$ ipython --no-banner

In [1]: import numpy as np

In [2]: np.set_printoptions(precision=3, suppress=True, linewidth=120, legacy="1.25")

In [3]: arr = np.diag(np.array([1, -1, -2, -2, 0, -2, 1, 3]))

In [4]: print(arr)
[[ 1  0  0  0  0  0  0  0]
 [ 0 -1  0  0  0  0  0  0]
 [ 0  0 -2  0  0  0  0  0]
 [ 0  0  0 -2  0  0  0  0]
 [ 0  0  0  0  0  0  0  0]
 [ 0  0  0  0  0 -2  0  0]
 [ 0  0  0  0  0  0  1  0]
 [ 0  0  0  0  0  0  0  3]]

In [5]: np.linalg.matrix_rank(arr - arr[0, 0] * np.eye(8))
Out[5]: 6

In [6]: arr @ arr
Out[6]: 
array([[1, 0, 0, 0, 0, 0, 0, 0],
       [0, 1, 0, 0, 0, 0, 0, 0],
       [0, 0, 4, 0, 0, 0, 0, 0],
       [0, 0, 0, 4, 0, 0, 0, 0],
       [0, 0, 0, 0, 0, 0, 0, 0],
       [0, 0, 0, 0, 0, 4, 0, 0],
       [0, 0, 0, 0, 0, 0, 1, 0],
       [0, 0, 0, 0, 0, 0, 0, 9]])

In [7]: [int(np.linalg.matrix_rank(np.linalg.matrix_power(arr, p))) for p in range(1, 9)]
Out[7]: [7, 7, 7, 7, 7, 7, 7, 7]

In [8]: np.prod(np.diag(arr)), round(float(np.linalg.det(arr)), 3)
Out[8]: (0, 0.0)

In [9]: M = np.load("case16.npy")

In [10]: print(M)
[[ 0  9  9  0  7  7]
 [18 18  9 14 14  7]
 [18  0  9 14  0  7]
 [ 0  5  5  0  2  2]
 [10 10  5  4  4  2]
 [10  0  5  4  0  2]]

In [11]: rng = np.random.default_rng(25535)

In [12]: lab = rng.permutation(6)

In [13]: lab
Out[13]: array([5, 0, 1, 2, 3, 4])

In [14]: Y = M[lab][:, lab]

In [15]: Y
Out[15]: 
array([[ 2, 10,  0,  5,  4,  0],
       [ 7,  0,  9,  9,  0,  7],
       [ 7, 18, 18,  9, 14, 14],
       [ 7, 18,  0,  9, 14,  0],
       [ 2,  0,  5,  5,  0,  2],
       [ 2, 10, 10,  5,  4,  4]])

In [16]: print(np.trace(Y))
33

In [17]: np.diag(Y)
Out[17]: array([ 2,  0, 18,  9,  0,  4])

In [18]: np.round(np.linalg.det(Y), 3), round(np.linalg.det(M[lab]), 3)
Out[18]: (-78608.0, 78608.0)

In [19]: print(np.sort(np.abs(np.linalg.eigvals(Y))))
[ 1.374  1.698  4.446 12.374 15.295 40.043]

In [20]: round(float(np.linalg.norm(arr[0] - arr[1])), 3)
Out[20]: 1.414

In [21]: print(arr[0] @ arr[1])
0

In [22]: print(np.linalg.norm(arr, axis=0))
[1. 1. 2. 2. 0. 2. 1. 3.]

In [23]: mat = np.loadtxt("block12.csv", delimiter=",")

In [24]: print(mat)
[[ -6.707  11.273  -8.849   0.627  -8.335 -10.773]
 [ -4.686  10.33  -11.524   0.113  -9.186 -10.389]
 [ -5.958   9.846  -8.844  -0.169  -9.321  -8.522]
 [ -5.385   8.249  -8.823   1.477 -11.92  -11.614]
 [ -5.971   8.595 -10.022  -0.503 -10.136  -9.98 ]
 [ -6.623  11.27  -10.502   0.805 -10.296  -9.383]
 [ -6.194   9.416 -11.947  -0.83   -9.395  -9.902]
 [ -4.39   11.399  -9.197   0.179 -10.381  -9.583]
 [ -5.873  10.603  -9.752   0.415 -10.497 -10.13 ]
 [ -5.264  10.338 -10.526   0.606 -10.821  -9.023]
 [ -3.959   8.858  -9.558   0.432 -10.524  -9.021]
 [ -3.638   9.699  -8.155   0.796  -9.504  -9.525]
 [ -3.398   9.671 -10.015   2.109 -10.773 -11.94 ]
 [ -3.199  10.822 -10.126   0.452 -10.295  -9.419]
 [ -6.253   9.515  -8.     -0.4    -8.753  -9.611]
 [ -5.86   12.219 -10.767  -0.259  -9.052 -10.676]
 [ -4.61   11.731  -8.34    1.361 -11.051 -11.547]
 [ -5.957  10.505  -9.719   0.007 -10.634  -9.854]
 [ -6.703  10.196  -9.88    0.965 -10.549 -10.406]
 [ -5.276  10.57   -8.78    0.614  -9.467  -9.261]]

In [25]: Ac = mat - mat.mean(axis=0)

In [26]: U, sv, vt = np.linalg.svd(Ac, full_matrices=False)

In [27]: sv
Out[27]: array([5.845, 4.66 , 4.59 , 4.272, 3.004, 1.625])

In [28]: sv ** 2 / (sv ** 2).sum()
Out[28]: array([0.32 , 0.203, 0.197, 0.171, 0.084, 0.025])

In [29]: np.abs(vt[-1])
Out[29]: array([0.128, 0.11 , 0.182, 0.854, 0.342, 0.305])

In [30]: print(np.searchsorted(np.cumsum(sv ** 2) / (sv ** 2).sum(), 0.9) + 1)
5
